$ ipython --no-banner

In [1]: import numpy as np

In [2]: np.set_printoptions(precision=2, suppress=True, linewidth=100, legacy="1.25")

In [3]: X = np.load("arr.npy")

In [4]: X
Out[4]: 
array([[ 0.71,  0.11,  0.01,  0.22,  0.38],
       [ 0.11,  0.85, -0.23,  0.11, -0.22],
       [ 0.01, -0.23,  0.52,  0.41, -0.18],
       [ 0.22,  0.11,  0.41,  0.47, -0.15],
       [ 0.38, -0.22, -0.18, -0.15,  0.44]])

In [5]: round(float(np.linalg.norm(X, 2) / np.linalg.norm(X)), 2)
Out[5]: 0.58

In [6]: np.argsort(-np.linalg.norm(X, axis=0).round(6), kind="stable")[:3]
Out[6]: array([1, 0, 2])

In [7]: print([round(float(x), 2) for x in np.linalg.svd(X, compute_uv=False)[:3]])
[1.0, 1.0, 1.0]

In [8]: ev, evecs = np.linalg.eigh(X)

In [9]: vec = np.array([6, 5, -3, 3, -4])

In [10]: evecs * np.abs(ev) @ evecs.T
Out[10]: 
array([[ 0.71,  0.11,  0.01,  0.22,  0.38],
       [ 0.11,  0.85, -0.23,  0.11, -0.22],
       [ 0.01, -0.23,  0.52,  0.41, -0.18],
       [ 0.22,  0.11,  0.41,  0.47, -0.15],
       [ 0.38, -0.22, -0.18, -0.15,  0.44]])

In [11]: np.round(vec @ X @ vec, 2)
Out[11]: 69.92

In [12]: print(round(float(np.abs(X).sum(axis=1).max()), 2), np.round(np.abs(ev).max(), 2))
1.52 1.0

In [13]: evecs * np.maximum(ev, 0) @ evecs.T
Out[13]: 
array([[ 0.71,  0.11,  0.01,  0.22,  0.38],
       [ 0.11,  0.85, -0.23,  0.11, -0.22],
       [ 0.01, -0.23,  0.52,  0.41, -0.18],
       [ 0.22,  0.11,  0.41,  0.47, -0.15],
       [ 0.38, -0.22, -0.18, -0.15,  0.44]])

In [14]: round(float(vec @ X @ vec / (vec @ vec)), 2), round(ev[0], 2), np.round(ev[-1], 2)
Out[14]: (0.74, -0.0, 1.0)

In [15]: W0 = np.load("run4.npy")

In [16]: W0
Out[16]: 
array([[ 1.,  0.,  0., -2.,  1.],
       [ 1., -2.,  0.,  3.,  3.],
       [ 3., -3.,  2.,  1.,  0.],
       [ 1.,  0.,  1., -3.,  2.],
       [ 0.,  0.,  0.,  0., -2.]])

In [17]: (W0 - W0.T) / 2
Out[17]: 
array([[ 0. , -0.5, -1.5, -1.5,  0.5],
       [ 0.5,  0. ,  1.5,  1.5,  1.5],
       [ 1.5, -1.5,  0. ,  0. ,  0. ],
       [ 1.5, -1.5,  0. ,  0. ,  1. ],
       [-0.5, -1.5,  0. , -1. ,  0. ]])

In [18]: np.linalg.matrix_power(W0, 2)
Out[18]: 
array([[ -1.,   0.,  -2.,   4.,  -5.],
       [  2.,   4.,   3., -17.,  -5.],
       [  7.,   0.,   5., -16.,  -4.],
       [  1.,  -3.,  -1.,   8.,  -9.],
       [  0.,   0.,   0.,   0.,   4.]])

In [19]: np.round(np.linalg.det(W0), 2)
Out[19]: -6.0

In [20]: A = np.load("layer6.npy")

In [21]: A
Out[21]: 
array([[0.33, 0.33, 0.  , 0.33, 0.  ],
       [0.  , 0.5 , 0.17, 0.33, 0.  ],
       [0.17, 0.17, 0.17, 0.  , 0.5 ],
       [0.21, 0.07, 0.21, 0.29, 0.21],
       [0.27, 0.18, 0.27, 0.09, 0.18]])

In [22]: # row-stochastic, so 1 is an eigenvalue

In [23]: M2 = np.linalg.inv(A)

In [24]: round(np.linalg.det(A) * np.linalg.det(M2), 2)
Out[24]: 1.0

In [25]: np.round(np.linalg.slogdet(A)[0], 2)
Out[25]: -1.0

In [26]: print((np.abs(M2) > 1e-9).astype(int))
[[1 1 1 1 1]
 [1 1 1 1 1]
 [1 1 1 1 1]
 [1 1 1 1 1]
 [1 1 1 1 1]]
